$ python -q
>>> import numpy as np
>>> from numpy import linalg as LA
>>> np.set_printoptions(precision=2, suppress=True, linewidth=140)
>>> X = np.loadtxt("block1.csv", delimiter=",")
>>> print(X)
[[ 0.94 -0.03 -0.12 -0.19]
 [-0.03  0.98 -0.07 -0.11]
 [-0.12 -0.07  0.73 -0.42]
 [-0.19 -0.11 -0.42  0.35]]
>>> # projection: eigenvalues are 0 or 1
>>> print([round(float(x), 2) for x in LA.svd(X, compute_uv=False)[:3]])
[1.0, 1.0, 1.0]
>>> print(LA.cond(X) > 100)
True
>>> print(LA.matrix_rank(X, rtol=0.1))
3
>>> r0 = np.array([4, 2])
>>> print(np.polyval(r0, X[1]))
[1.87 5.92 1.71 1.55]
>>> print(np.convolve(X[1], r0))
[-0.13  3.86  1.67 -0.6  -0.23]
>>> rng = np.random.default_rng(1667)
>>> t = np.sort(rng.uniform(-2, 2, 14))
>>> W0 = np.c_[t, t ** 2, t ** 3] @ np.array([[2, 5, 4], [1, 1, 4], [3, 3, 2]])
>>> print(W0)
[[-20.95 -26.67  -6.94]
 [-18.33 -23.78  -6.06]
 [ -5.7   -9.19  -2.39]
 [ -4.4   -7.53  -2.09]
 [ -3.37  -6.15  -1.86]
 [ -0.86  -2.09  -1.11]
 [ -0.75  -1.86  -1.03]
 [ -0.19  -0.48  -0.35]
 [  0.81   1.74   1.69]
 [  5.55   8.44   9.37]
 [  7.23  10.49  11.67]
 [ 12.45  16.58  18.28]
 [ 12.93  17.12  18.85]
 [ 16.83  21.49  23.43]]
>>> x = np.array([1, -2, -2])
>>> print(W0 @ np.eye(3)[0])
[-20.95 -18.33  -5.7   -4.4   -3.37  -0.86  -0.75  -0.19   0.81   5.55   7.23  12.45  12.93  16.83]
>>> print(np.sign((W0 @ x).round(6)))
[ 1.  1.  1.  1.  1.  1.  1.  1. -1. -1. -1. -1. -1. -1.]
>>> print((W0 @ x).argmax())
0
>>> x = np.array([6, 8, 0])
>>> rhs = W0 @ x
>>> print(np.round(LA.lstsq(W0, rhs)[0], 2) + 0)
[6. 8. 0.]
>>> rhs = rhs + 0.02 * rng.normal(size=14)
>>> print(rhs)
[-339.08 -300.18 -107.76  -86.69  -69.4   -21.91  -19.39   -4.99   18.76  100.82  127.29  207.35  214.52  272.93]
>>> b, *_ = LA.lstsq(W0, rhs)
>>> print(b.round(2) + 0)
[6. 8. 0.]
>>> cov = np.cov(W0, rowvar=False)
>>> print(W0.std(axis=0))
[10.45 13.83  9.62]
>>> print(LA.eigvalsh(cov)[::-1])
[411.13  11.87   0.31]
>>> print(cov)
[[117.58 155.23  98.87]
 [155.23 206.   132.7 ]
 [ 98.87 132.7   99.73]]
>>> print(np.argwhere(np.triu(np.abs(np.corrcoef(W0.T)) > 0.8, 1)))
[[0 1]
 [0 2]
 [1 2]]
>>> print(cov.shape)
(3, 3)
>>> B = W0 / LA.norm(W0, axis=1, keepdims=True)
>>> cov = B @ B.T
>>> print(LA.norm(B, axis=1))
[1. 1. 1. 1. 1. 1. 1. 1. 1. 1. 1. 1. 1. 1.]
>>> print(cov[8])
[-0.85 -0.85 -0.87 -0.88 -0.89 -0.96 -0.97 -0.99  1.    0.99  0.99  0.99  0.99  0.98]
>>> print(np.argwhere(np.triu(np.abs(cov) > 0.95, 1)))
[[ 0  1]
 [ 0  2]
 [ 0  3]
 [ 0  4]
 [ 1  2]
 [ 1  3]
 [ 1  4]
 [ 2  3]
 [ 2  4]
 [ 2  5]
 [ 2  6]
 [ 3  4]
 [ 3  5]
 [ 3  6]
 [ 4  5]
 [ 4  6]
 [ 5  6]
 [ 5  7]
 [ 5  8]
 [ 6  7]
 [ 6  8]
 [ 6  9]
 [ 7  8]
 [ 7  9]
 [ 7 10]
 [ 7 11]
 [ 7 12]
 [ 7 13]
 [ 8  9]
 [ 8 10]
 [ 8 11]
 [ 8 12]
 [ 8 13]
 [ 9 10]
 [ 9 11]
 [ 9 12]
 [ 9 13]
 [10 11]
 [10 12]
 [10 13]
 [11 12]
 [11 13]
 [12 13]]
>>> print((cov - 2 * np.eye(14)).round(6).argmax(axis=1))
[ 1  0  3  2  3  6  5  6  9 10  9 12 11 12]
>>> print(np.round(np.degrees(np.arccos(np.clip(cov[8, 6], -1, 1))), 2))
165.67
>>> Ac = W0 - W0.mean(axis=0)
>>> V = LA.svd(Ac)[2][:2]
>>> B = Ac - Ac @ V.T @ V
>>> print((Ac @ V.T).std(axis=0))
[19.54  3.32]
>>> print(np.diag(V.T @ V))
[0.4  0.6  0.99]
>>> K = np.load("m.npy")
>>> print(K)
[[0 0 1 0 0]
 [0 0 0 0 1]
 [0 1 0 0 0]
 [1 0 0 0 0]
 [0 0 0 1 0]]
>>> x = np.array([1, 1, 1])
>>> rhs = W0 @ x
>>> b, lr = np.zeros(3), 1 / LA.norm(W0, 2) ** 2
>>> for i in range(5):
...     b -= lr * W0.T @ (W0 @ b - rhs)
...     if i % 1 == 0: print(i, round(LA.norm(W0 @ b - rhs), 2))
... 
0 3.35
1 3.13
2 2.92
3 2.73
4 2.55
>>> print(b)
[0.88 1.17 0.88]
>>> arr = rng.normal(size=(11, 4)) + 5 * np.array([2, -2, 0, -3])
>>> print(arr)
[[  9.95  -9.84  -0.31 -16.96]
 [  8.31 -12.63  -0.28 -16.29]
 [  9.53  -9.29  -0.32 -15.08]
 [  8.49  -7.87   0.31 -18.15]
 [  9.14  -8.28   1.46 -15.55]
 [  8.69 -10.31  -0.87 -13.59]
 [ 10.1  -10.57   0.64 -16.34]
 [ 10.63 -10.69  -0.13 -14.58]
 [ 11.18 -11.17   0.74 -14.64]
 [ 10.4   -7.73   0.2  -16.59]
 [  9.56  -8.74  -0.49 -13.86]]
>>> print(np.abs(LA.svd(arr)[2][-1]))
[0.13 0.17 0.98 0.03]
>>> print(np.argsort(-LA.norm(arr, axis=0).round(6), kind="stable")[:3])
[3 1 0]
